In [1]: import numpy as np

In [2]: np.set_printoptions(precision=3, suppress=True, linewidth=100, floatmode="fixed")

In [3]: def rd(a):
   ...:     return np.round(a, 3) + 0
   ...: 

In [4]: W0 = np.load("m.npy")

In [5]: W0
Out[5]: 
array([[0, 0, 0, 1, 0],
       [0, 0, 1, 1, 1],
       [0, 1, 0, 1, 1],
       [1, 1, 1, 0, 1],
       [0, 1, 1, 1, 0]])

In [6]: evals, evecs = np.linalg.eigh(W0)

In [7]: x = np.array([0, 1, -2, 2, -1])

In [8]: x @ W0 @ x
Out[8]: np.int64(-10)

In [9]: (np.sign(evecs[:, -1].round(6)) == np.sign(evecs[0, -1].round(6))).astype(int)
Out[9]: array([1, 1, 1, 1, 1])

In [10]: rd(np.linalg.eigvalsh(W0[1:, 1:]))
Out[10]: array([-1.000, -1.000, -1.000,  3.000])

In [11]: q = W0.astype(float).copy()

In [12]: for j in range(5):
    ...:     q[:, j] -= q[:, :j] @ (q[:, :j].T @ q[:, j])
    ...:     q[:, j] /= np.linalg.norm(q[:, j])
    ...: 

In [13]: rd(q)
Out[13]: 
array([[ 0.000,  0.000,  0.000,  0.866, -0.500],
       [ 0.000,  0.000,  0.816,  0.289,  0.500],
       [ 0.000,  0.707, -0.408,  0.289,  0.500],
       [ 1.000,  0.000,  0.000,  0.000,  0.000],
       [ 0.000,  0.707,  0.408, -0.289, -0.500]])

In [14]: rd(q.T @ W0)
Out[14]: 
array([[1.000, 1.000, 1.000, 0.000, 1.000],
       [0.000, 1.414, 0.707, 1.414, 0.707],
       [0.000, 0.000, 1.225, 0.816, 0.408],
       [0.000, 0.000, 0.000, 1.155, 0.577],
       [0.000, 0.000, 0.000, 0.000, 1.000]])

In [15]: P = np.triu(np.array([[0, 0, 1, 0, 1],
    ...:     [2, 1, 0, 1, 2],
    ...:     [0, 2, 1, 2, 2],
    ...:     [2, 1, 0, 2, 2],
    ...:     [1, 0, 1, 2, 2]]), 1) + np.eye(5)

In [16]: B = P @ W0 @ np.linalg.inv(P)

In [17]: np.trace(B), np.trace(W0)
Out[17]: (np.float64(0.0), np.int64(0))

In [18]: np.linalg.matrix_rank(B)
Out[18]: np.int64(5)

In [19]: rd(np.poly(B))
Out[19]: array([ 1.000,  0.000, -7.000, -8.000,  0.000,  2.000])

In [20]: rd(np.linalg.det(B))
Out[20]: np.float64(-2.0)

In [21]: P @ W0 - W0 @ P
Out[21]: 
array([[ 0.000,  2.000,  1.000,  2.000, -1.000],
       [ 1.000,  3.000,  3.000,  0.000, -3.000],
       [ 2.000,  4.000,  4.000,  1.000, -2.000],
       [ 0.000,  2.000,  1.000, -1.000, -5.000],
       [ 0.000,  0.000,  0.000, -3.000, -6.000]])

In [22]: B
Out[22]: 
array([[ 0.000,  2.000,  1.000, -1.000, -3.000],
       [ 1.000,  3.000,  3.000, -6.000,  1.000],
       [ 2.000,  5.000,  2.000, -6.000, -1.000],
       [ 1.000,  3.000,  2.000, -5.000,  0.000],
       [ 0.000,  1.000,  1.000, -2.000,  0.000]])

In [23]: rd(np.linalg.norm(W0, axis=0))
Out[23]: array([1.000, 1.732, 1.732, 2.000, 1.732])

In [24]: rd(np.linalg.norm(W0, axis=1))
Out[24]: array([1.000, 1.732, 1.732, 2.000, 1.732])

In [25]: rd(np.linalg.norm(W0[4], 1)), rd(np.linalg.norm(W0[4], np.inf))
Out[25]: (np.float64(3.0), np.float64(1.0))

In [26]: rd(np.linalg.norm(W0) ** 2 / np.linalg.norm(W0, 2) ** 2)
Out[26]: np.float64(1.47)

In [27]: np.trace(W0 @ W0 @ W0) // 6
Out[27]: np.int64(4)

In [28]: W0 @ W0
Out[28]: 
array([[1, 1, 1, 0, 1],
       [1, 3, 2, 2, 2],
       [1, 2, 3, 2, 2],
       [0, 2, 2, 4, 2],
       [1, 2, 2, 2, 3]])

In [29]: L = np.diag(W0.sum(axis=1)) - W0

In [30]: L
Out[30]: 
array([[ 1,  0,  0, -1,  0],
       [ 0,  3, -1, -1, -1],
       [ 0, -1,  3, -1, -1],
       [-1, -1, -1,  4, -1],
       [ 0, -1, -1, -1,  3]])

In [31]: (np.linalg.eigvalsh(L) < 1e-8).sum()
Out[31]: np.int64(1)

In [32]: round(np.linalg.det(L[1:, 1:]))
Out[32]: 16

In [33]: rd(np.linalg.eigvalsh(L))
Out[33]: array([0.000, 1.000, 4.000, 4.000, 5.000])

In [34]: L @ np.ones(5)
Out[34]: array([0.000, 0.000, 0.000, 0.000, 0.000])

In [35]: A = np.loadtxt("block4.csv", delimiter=",")

In [36]: A
Out[36]: 
array([[ 20.086,  -8.006,  -5.951,  27.784, -17.883,   3.943],
       [ 17.077,  24.951,  14.005,  -6.093,   1.137,  -7.090],
       [  5.888,   4.927,  -1.244,   1.006,  -9.132,  -2.293],
       [ 13.093,  26.953,  17.075,  13.992,   2.200,   8.961],
       [ 15.973,  33.091,  16.147,  -1.897,  -2.846,  -1.892]])

In [37]: r0, r1 = A[0], A[3]

In [38]: rd(r0 @ r1)
Out[38]: np.float64(330.331)

In [39]: pr = (r0 @ r1) / (r0 @ r0) * r0

In [40]: rd(pr)
Out[40]: array([ 4.120, -1.642, -1.221,  5.700, -3.669,  0.809])

In [41]: np.linalg.cond(A) > 100
Out[41]: np.True_

In [42]: np.argsort(-np.linalg.norm(A, axis=0).round(6), kind="stable")[:3]
Out[42]: array([1, 0, 3])

In [43]: np.linalg.matrix_rank(A, rtol=0.1)
Out[43]: np.int64(4)

In [44]: A.reshape(-1, 2)
Out[44]: 
array([[ 20.086,  -8.006],
       [ -5.951,  27.784],
       [-17.883,   3.943],
       [ 17.077,  24.951],
       [ 14.005,  -6.093],
       [  1.137,  -7.090],
       [  5.888,   4.927],
       [ -1.244,   1.006],
       [ -9.132,  -2.293],
       [ 13.093,  26.953],
       [ 17.075,  13.992],
       [  2.200,   8.961],
       [ 15.973,  33.091],
       [ 16.147,  -1.897],
       [ -2.846,  -1.892]])

In [45]: A.ravel(order="F")
Out[45]: 
array([ 20.086,  17.077,   5.888,  13.093,  15.973,  -8.006,  24.951,   4.927,  26.953,  33.091,
        -5.951,  14.005,  -1.244,  17.075,  16.147,  27.784,  -6.093,   1.006,  13.992,  -1.897,
       -17.883,   1.137,  -9.132,   2.200,  -2.846,   3.943,  -7.090,  -2.293,   8.961,  -1.892])

In [46]: blk = A.reshape(5, 2, -1)

In [47]: rd(np.einsum("ihd,ihd->ih", blk, blk))
Out[47]: 
array([[ 502.958, 1107.300],
       [1110.316,   88.686],
       [  60.491,   89.663],
       [1189.446,  280.916],
       [1610.877,   15.278]])

In [48]: blk.shape
Out[48]: (5, 2, 3)

In [49]: np.einsum("ihd,jhd->hij", blk, blk).shape
Out[49]: (2, 5, 5)

In [50]: rd(np.linalg.norm(A))
Out[50]: np.float64(77.82)

In [51]: rd(A.mean(axis=0))
Out[51]: array([14.423, 16.383,  8.006,  6.958, -5.305,  0.326])

In [52]: np.unravel_index(np.abs(A).argmax(), A.shape)
Out[52]: (np.int64(4), np.int64(1))

In [53]: np.linalg.matrix_rank(A)
Out[53]: np.int64(5)

In [54]: A.shape
Out[54]: (5, 6)

In [55]: rd(np.linalg.svd(A, compute_uv=False))
Out[55]: array([62.767, 41.709, 18.102,  6.989,  0.175])

In [56]: rd(A.sum(axis=0))
Out[56]: array([ 72.117,  81.916,  40.032,  34.792, -26.524,   1.629])

In [57]: rng = np.random.default_rng(464168)

In [58]: lab = rng.permutation(5)

In [59]: lab
Out[59]: array([2, 1, 4, 3, 0])

In [60]: B = W0[lab][:, lab]

In [61]: B
Out[61]: 
array([[0, 1, 1, 1, 0],
       [1, 0, 1, 1, 0],
       [1, 1, 0, 1, 0],
       [1, 1, 1, 0, 1],
       [0, 0, 0, 1, 0]])

In [62]: np.trace(B)
Out[62]: np.int64(0)

In [63]: np.allclose(B, W0)
Out[63]: False

In [64]: mat = np.loadtxt("run4.csv", delimiter=",")

In [65]: mat
Out[65]: 
array([[-1.000, -3.000,  3.000, -1.000],
       [ 1.000,  2.000, -2.000,  3.000],
       [ 0.000,  0.000,  1.000, -1.000],
       [ 0.000,  0.000,  2.000,  1.000]])

In [66]: lab = rng.permutation(4)

In [67]: B = mat[:, lab] * rng.choice([-1, 1], 4)

In [68]: B
Out[68]: 
array([[-1.000, -3.000,  1.000,  3.000],
       [ 1.000,  2.000, -3.000, -2.000],
       [ 0.000,  0.000,  1.000,  1.000],
       [ 0.000,  0.000, -1.000,  2.000]])

In [69]: left, _, vt = np.linalg.svd(mat.T @ B)

In [70]: lab
Out[70]: array([0, 1, 3, 2])

In [71]: rd(np.linalg.lstsq(mat, B)[0])
Out[71]: 
array([[ 1.000,  0.000,  0.000,  0.000],
       [ 0.000,  1.000,  0.000,  0.000],
       [ 0.000,  0.000,  0.000,  1.000],
       [ 0.000,  0.000, -1.000,  0.000]])

In [72]: P = np.triu(np.array([[-3, 3, 3, -2], [2, 0, 0, 2], [0, 1, 0, 2], [2, -1, -3, 1]]), 1) + np.eye(4)

In [73]: B = P @ mat @ np.linalg.inv(P)

In [74]: np.trace(B), np.trace(mat)
Out[74]: (np.float64(3.0), np.float64(3.0))

In [75]: P @ mat - mat @ P
Out[75]: 
array([[ 3.000,  9.000, -4.000,  2.000],
       [ 0.000, -3.000,  1.000,  4.000],
       [ 0.000,  0.000,  4.000,  0.000],
       [ 0.000,  0.000,  0.000, -4.000]])

In [76]: B
Out[76]: 
array([[  2.000,  -3.000, -10.000,  33.000],
       [  1.000,  -1.000,  -1.000,  11.000],
       [  0.000,   0.000,   5.000,  -9.000],
       [  0.000,   0.000,   2.000,  -3.000]])

In [77]: X = np.load("mat.npy")

In [78]: X
Out[78]: 
array([[ 2,  3,  3,  3,  3,  1],
       [ 0,  0,  0,  0,  0,  0],
       [ 1,  0,  2,  3,  1,  1],
       [ 5,  5,  3,  6,  6,  2],
       [ 9,  5,  6, 11,  9,  5],
       [ 1,  0,  0,  2,  0,  1],
       [ 0,  0,  0,  0,  0,  0],
       [ 6,  2,  3,  6,  6,  3],
       [ 1,  0,  2,  3,  1,  1],
       [ 3,  3,  5,  6,  4,  2],
       [ 3,  2,  0,  3,  3,  1],
       [ 1,  0,  2,  3,  1,  1],
       [ 6,  2,  3,  6,  6,  3],
       [ 0,  0,  0,  0,  0,  0],
       [ 4,  3,  5,  8,  4,  3],
       [ 7,  8,  6, 12,  9,  7],
       [ 0,  0,  0,  0,  0,  0],
       [ 4,  3,  5,  8,  4,  3]])

In [79]: lab = rng.permutation(4)

In [80]: lab
Out[80]: array([1, 0, 2, 3])

In [81]: B = mat[lab][:, lab]

In [82]: rd(np.linalg.det(B)), rd(np.linalg.det(mat[lab]))
Out[82]: (np.float64(3.0), np.float64(-3.0))

In [83]: rd(np.sort(np.abs(np.linalg.eigvals(B))))
Out[83]: array([1.000, 1.000, 1.732, 1.732])

In [84]: q, R = np.linalg.qr(X)

In [85]: np.allclose(R.T @ R, X.T @ X)
Out[85]: True

In [86]: x = np.array([1, -4, 6, 6, -3, 3])

In [87]: X @ np.ones(6)
Out[87]: 
array([15.000,  0.000,  8.000, 27.000, 45.000,  4.000,  0.000, 26.000,  8.000, 23.000, 12.000,
        8.000, 26.000,  0.000, 27.000, 49.000,  0.000, 27.000])

In [88]: X * x
Out[88]: 
array([[  2, -12,  18,  18,  -9,   3],
       [  0,   0,   0,   0,   0,   0],
       [  1,   0,  12,  18,  -3,   3],
       [  5, -20,  18,  36, -18,   6],
       [  9, -20,  36,  66, -27,  15],
       [  1,   0,   0,  12,   0,   3],
       [  0,   0,   0,   0,   0,   0],
       [  6,  -8,  18,  36, -18,   9],
       [  1,   0,  12,  18,  -3,   3],
       [  3, -12,  30,  36, -12,   6],
       [  3,  -8,   0,  18,  -9,   3],
       [  1,   0,  12,  18,  -3,   3],
       [  6,  -8,  18,  36, -18,   9],
       [  0,   0,   0,   0,   0,   0],
       [  4, -12,  30,  48, -12,   9],
       [  7, -32,  36,  72, -27,  21],
       [  0,   0,   0,   0,   0,   0],
       [  4, -12,  30,  48, -12,   9]])

In [89]: X @ np.eye(6)[2]
Out[89]: 
array([3.000, 0.000, 2.000, 3.000, 6.000, 0.000, 0.000, 3.000, 2.000, 5.000, 0.000, 2.000, 3.000,
       0.000, 5.000, 6.000, 0.000, 5.000])

In [90]: np.sign((X @ x).round(6))
Out[90]: array([1, 0, 1, 1, 1, 1, 0, 1, 1, 1, 1, 1, 1, 0, 1, 1, 0, 1])

In [91]: (X * x).sum(axis=1)
Out[91]: array([20,  0, 31, 27, 79, 16,  0, 43, 31, 51,  7, 31, 43,  0, 67, 77,  0, 67])

In [92]: theta = np.radians(30)

In [93]: R = np.eye(6)

In [94]: R[4, 4] = R[0, 0] = np.cos(theta)

In [95]: R[4, 0], R[0, 4] = -np.sin(theta), np.sin(theta)

In [96]: rd(R)
Out[96]: 
array([[ 0.866,  0.000,  0.000,  0.000,  0.500,  0.000],
       [ 0.000,  1.000,  0.000,  0.000,  0.000,  0.000],
       [ 0.000,  0.000,  1.000,  0.000,  0.000,  0.000],
       [ 0.000,  0.000,  0.000,  1.000,  0.000,  0.000],
       [-0.500,  0.000,  0.000,  0.000,  0.866,  0.000],
       [ 0.000,  0.000,  0.000,  0.000,  0.000,  1.000]])

In [97]: B = X @ R.T

In [98]: np.allclose(np.linalg.norm(X, axis=1), np.linalg.norm(B, axis=1))
Out[98]: True

In [99]: rd(np.linalg.det(R)), rd(np.trace(R))
Out[99]: (np.float64(1.0), np.float64(5.732))

In [100]: cen = (X - X.mean(axis=0)) / X.std(axis=0)

In [101]: np.argwhere(np.abs(cen) > 2)
Out[101]: 
array([[ 4,  0],
       [15,  1],
       [15,  3],
       [15,  5]])

In [102]: cen.std(axis=0)
Out[102]: array([1.000, 1.000, 1.000, 1.000, 1.000, 1.000])

In [103]: beta = np.linalg.lstsq(np.delete(cen, 4, axis=1), cen[:, 4])[0]

In [104]: np.abs(beta).argmax()
Out[104]: np.int64(0)

In [105]: rd(1 - np.var(cen[:, 4] - np.delete(cen, 4, axis=1) @ beta))
Out[105]: np.float64(0.994)

In [106]: rd(beta)
Out[106]: array([ 0.841,  0.305,  0.232, -0.492,  0.172])

In [107]: arr = np.array([[0, 0, 0, 1, 0, 0, 0],
     ...:     [0, 0, 0, 0, 1, 0, 0],
     ...:     [0, 0, 0, 0, 0, 1, 0],
     ...:     [0, 0, 1, 0, 0, 0, 0],
     ...:     [0, 0, 0, 0, 0, 0, 1],
     ...:     [0, 1, 0, 0, 0, 0, 0],
     ...:     [1, 0, 0, 0, 0, 0, 0]])

In [108]: arr.sum(axis=1)
Out[108]: array([1, 1, 1, 1, 1, 1, 1])

In [109]: rd(np.sort(np.abs(np.linalg.eigvals(arr)))[::-1])
Out[109]: array([1.000, 1.000, 1.000, 1.000, 1.000, 1.000, 1.000])

In [110]: np.linalg.matrix_power(arr, 100)
Out[110]: 
array([[0, 0, 1, 0, 0, 0, 0],
       [0, 0, 0, 0, 0, 0, 1],
       [0, 1, 0, 0, 0, 0, 0],
       [0, 0, 0, 0, 0, 1, 0],
       [1, 0, 0, 0, 0, 0, 0],
       [0, 0, 0, 0, 1, 0, 0],
       [0, 0, 0, 1, 0, 0, 0]])

In [111]: arr @ np.ones(7)
Out[111]: array([1.000, 1.000, 1.000, 1.000, 1.000, 1.000, 1.000])

In [112]: pr = np.eye(7)[0]

In [113]: for _ in range(4):
     ...:     pr = pr @ arr
     ...:     print(pr.round(3))
     ...: 
[0.000 0.000 0.000 1.000 0.000 0.000 0.000]
[0.000 0.000 1.000 0.000 0.000 0.000 0.000]
[0.000 0.000 0.000 0.000 0.000 1.000 0.000]
[0.000 1.000 0.000 0.000 0.000 0.000 0.000]
